$ python3 -q
>>> import numpy as np
>>> import numpy.linalg as la
>>> np.set_printoptions(suppress=True, linewidth=100)
>>> tidy = lambda a: np.round(a, 1) + 0
>>> F = np.load("arr.npy")
>>> tidy(F)
array([[ 0. , -0.2],
       [-0.2,  1. ]])
>>> tidy(la.det(F.T))
np.float64(0.0)
>>> tidy(np.kron(np.eye(2, dtype=int), F))
array([[ 0. , -0.2,  0. ,  0. ],
       [-0.2,  1. ,  0. ,  0. ],
       [ 0. ,  0. ,  0. , -0.2],
       [ 0. ,  0. , -0.2,  1. ]])
>>> tidy(np.einsum("ij,ji->", F, F))
np.float64(1.0)
>>> x = np.array([0, -2])
>>> tidy(np.eye(2) - F)
array([[1. , 0.2],
       [0.2, 0. ]])
>>> tidy(np.trace(F))
np.float64(1.0)
>>> tidy(la.eigvalsh(2 * F - np.eye(2)))
array([-1.,  1.])
>>> vals, V = la.eigh(F)
>>> tidy(V.T @ V)
array([[1., 0.],
       [0., 1.]])
>>> tidy(np.abs(V[:, -1]))
array([0.2, 1. ])
>>> tidy(V.T @ F @ V)
array([[0., 0.],
       [0., 1.]])
>>> np.abs(V[:, -1]).round(6).argmax()
np.int64(1)
>>> tidy(la.svd(F, compute_uv=False))
array([1., 0.])
>>> arr = np.array([[-2, 3, 0, 0, 0, 0],
...     [-2, -1, 0, 0, 0, 0],
...     [-1, 0, 0, 0, 0, 0],
...     [0, 0, -2, 3, 0, 0],
...     [0, 0, -2, -1, 0, 0],
...     [0, 0, -1, 0, 0, 0],
...     [0, 0, 0, 0, -2, 3],
...     [0, 0, 0, 0, -2, -1],
...     [0, 0, 0, 0, -1, 0]])
>>> T = np.stack([arr, -3 * arr, arr[::-1]])
>>> np.einsum("bij,cij->bc", T, T)
array([[  57, -171,    9],
       [-171,  513,  -27],
       [   9,  -27,   57]])
>>> la.matrix_rank(T.reshape(3, -1))
np.int64(2)
>>> T.shape
(3, 9, 6)
>>> Q, r_ = la.qr(arr)
>>> tidy(Q.T @ Q)
array([[1., 0., 0., 0., 0., 0.],
       [0., 1., 0., 0., 0., 0.],
       [0., 0., 1., 0., 0., 0.],
       [0., 0., 0., 1., 0., 0.],
       [0., 0., 0., 0., 1., 0.],
       [0., 0., 0., 0., 0., 1.]])
>>> tidy(Q)
array([[-0.7,  0.7,  0. ,  0. ,  0. ,  0. ],
       [-0.7, -0.7,  0. ,  0. ,  0. ,  0. ],
       [-0.3, -0.2,  0. ,  0. ,  0. ,  0. ],
       [ 0. ,  0. ,  0.7, -0.7,  0. ,  0. ],
       [ 0. ,  0. ,  0.7,  0.7,  0. ,  0. ],
       [ 0. ,  0. ,  0.3,  0.2,  0. ,  0. ],
       [ 0. ,  0. ,  0. ,  0. ,  0.7, -0.7],
       [ 0. ,  0. ,  0. ,  0. ,  0.7,  0.7],
       [ 0. ,  0. ,  0. ,  0. ,  0.3,  0.2]])
>>> tidy(r_)
array([[ 3. , -1.3,  0. ,  0. ,  0. ,  0. ],
       [ 0. ,  2.9,  0. ,  0. ,  0. ,  0. ],
       [ 0. ,  0. , -3. ,  1.3,  0. ,  0. ],
       [ 0. ,  0. ,  0. , -2.9,  0. ,  0. ],
       [ 0. ,  0. ,  0. ,  0. , -3. ,  1.3],
       [ 0. ,  0. ,  0. ,  0. ,  0. , -2.9]])
>>> tidy(Q @ r_)
array([[-2.,  3.,  0.,  0.,  0.,  0.],
       [-2., -1.,  0.,  0.,  0.,  0.],
       [-1.,  0.,  0.,  0.,  0.,  0.],
       [ 0.,  0., -2.,  3.,  0.,  0.],
       [ 0.,  0., -2., -1.,  0.,  0.],
       [ 0.,  0., -1.,  0.,  0.,  0.],
       [ 0.,  0.,  0.,  0., -2.,  3.],
       [ 0.,  0.,  0.,  0., -2., -1.],
       [ 0.,  0.,  0.,  0., -1.,  0.]])
>>> x = np.array([2, 0, 0, 3, 3, 3])
>>> rhs = arr @ x
>>> tidy(la.lstsq(arr, rhs)[0])
array([2., 0., 0., 3., 3., 3.])
>>> rhs
array([-4, -4, -2,  9, -3,  0,  3, -9, -3])
>>> rng = np.random.default_rng(82188)
>>> rhs = rhs + 0.1 * rng.normal(size=9)
>>> tidy(rhs)
array([-3.9, -4. , -2. ,  9. , -2.9,  0.1,  3. , -8.9, -3. ])
>>> beta, *_ = la.lstsq(arr, rhs)
>>> beta.round()
array([ 2.,  0., -0.,  3.,  3.,  3.])
>>> tidy(arr.T @ (rhs - arr @ beta))
array([0., 0., 0., 0., 0., 0.])
>>> tidy(beta)
array([2., 0., 0., 3., 3., 3.])
>>> proj = arr @ la.solve(arr.T @ arr, arr.T)
>>> tidy(np.diag(proj))
array([1. , 0.9, 0.1, 1. , 0.9, 0.1, 1. , 0.9, 0.1])
>>> other = np.c_[arr[:, :5] @ np.array([[3, 4, -1, -4, 3],
...     [-4, -1, -1, 5, -2],
...     [-4, 0, 1, -1, 3],
...     [3, 5, -5, -1, 4],
...     [0, 5, 2, -3, 4]]), np.array([-2, 2, -1, -2, -1, 3, 2, 0, -3])]
>>> other
array([[-18, -11,  -1,  23, -12,  -2],
       [ -2,  -7,   3,   3,  -4,   2],
       [ -3,  -4,   1,   4,  -3,  -1],
       [ 17,  15, -17,  -1,   6,  -2],
       [  5,  -5,   3,   3, -10,  -1],
       [  4,   0,  -1,   1,  -3,   3],
       [  0, -10,  -4,   6,  -8,   2],
       [  0, -10,  -4,   6,  -8,   0],
       [  0,  -5,  -2,   3,  -4,  -3]])
>>> tidy(la.norm(la.qr(arr)[0].T @ other, axis=0) ** 2 / ((other ** 2).sum(axis=0) + 1e-12))
array([1. , 1. , 1. , 1. , 1. , 0.4])
>>> la.matrix_rank(other)
np.int64(6)
>>> tidy(la.lstsq(arr, other[:, 0])[0])
array([ 3., -4., -4.,  3.,  0.,  0.])
>>> feats = np.array([[0.0, -3.0], [-3.0, 0.0]])
>>> feats[:, 0] @ feats[:, 1]
np.float64(0.0)
>>> tidy(la.svd(feats, compute_uv=False))
array([3., 3.])
>>> tidy(la.norm(feats, axis=0))
array([3., 3.])
>>> feats.T @ feats
array([[9., 0.],
       [0., 9.]])
>>> tidy(la.pinv(feats))
array([[ 0. , -0.3],
       [-0.3,  0. ]])
>>> feats @ feats.T
array([[9., 0.],
       [0., 9.]])
>>> vals, V = la.eigh(feats)
>>> tidy(V @ np.diag(vals) @ V.T)
array([[ 0., -3.],
       [-3.,  0.]])
>>> tidy(la.svd(feats, compute_uv=False))
array([3., 3.])
>>> vals
array([-3.,  3.])
>>> tidy(la.eigvalsh(feats @ feats))
array([9., 9.])
>>> vals, V = la.eig(feats)
>>> tidy(feats @ V[:, 0] - vals[0] * V[:, 0])
array([0., 0.])
>>> tidy(np.sort(la.eigvals(la.inv(feats))))
array([-0.3,  0.3])
>>> W0 = np.array([[0, 0, 1], [0, 1, 0], [1, 0, 0]])
>>> x = np.array([3, 0, 3])
>>> W0.T @ (W0 @ x)
array([3, 0, 3])
>>> tidy(la.det(W0))
np.float64(-1.0)
>>> tidy(la.norm(x)), tidy(la.norm(W0 @ x))
(np.float64(4.2), np.float64(4.2))
>>> tidy(la.inv(W0))
array([[0., 0., 1.],
       [0., 1., 0.],
       [1., 0., 0.]])
>>> 3 - la.matrix_rank(W0 - np.eye(3), tol=1e-8)
np.int64(2)
>>> tidy(np.abs(la.eigvals(W0)))
array([1., 1., 1.])
>>> tidy(np.sort(np.abs(np.degrees(np.angle(la.eigvals(W0))))))
array([  0.,   0., 180.])
>>> vals, V = la.eigh(W0)
>>> tidy(la.svd(W0, compute_uv=False))
array([1., 1., 1.])
>>> (vals > 1e-8).sum(), (vals < -1e-8).sum()
(np.int64(2), np.int64(1))
>>> np.unique(vals.round(6) + 0, return_counts=True)[1]
array([1, 2])
>>> tidy(V.T @ W0 @ V)
array([[-1.,  0.,  0.],
       [ 0.,  1.,  0.],
       [ 0.,  0.,  1.]])
>>> f = np.array([2, 4])
>>> np.polyval(f, W0[0])
array([4, 4, 6])
>>> np.cross(W0[0, :3], W0[1, :3])
array([-1,  0,  0])
>>> np.convolve(W0[0], f)
array([0, 0, 2, 4])
>>> np.correlate(W0[0], W0[1], "full")
array([0, 0, 0, 1, 0])
>>> lab = rng.permutation(3)
>>> lab
array([0, 2, 1])
>>> other = W0[lab][:, lab]
>>> np.allclose(other, W0)
False
>>> tidy(np.sort(np.abs(la.eigvals(other))))
array([1., 1., 1.])
>>> np.diag(other)
array([0, 0, 1])
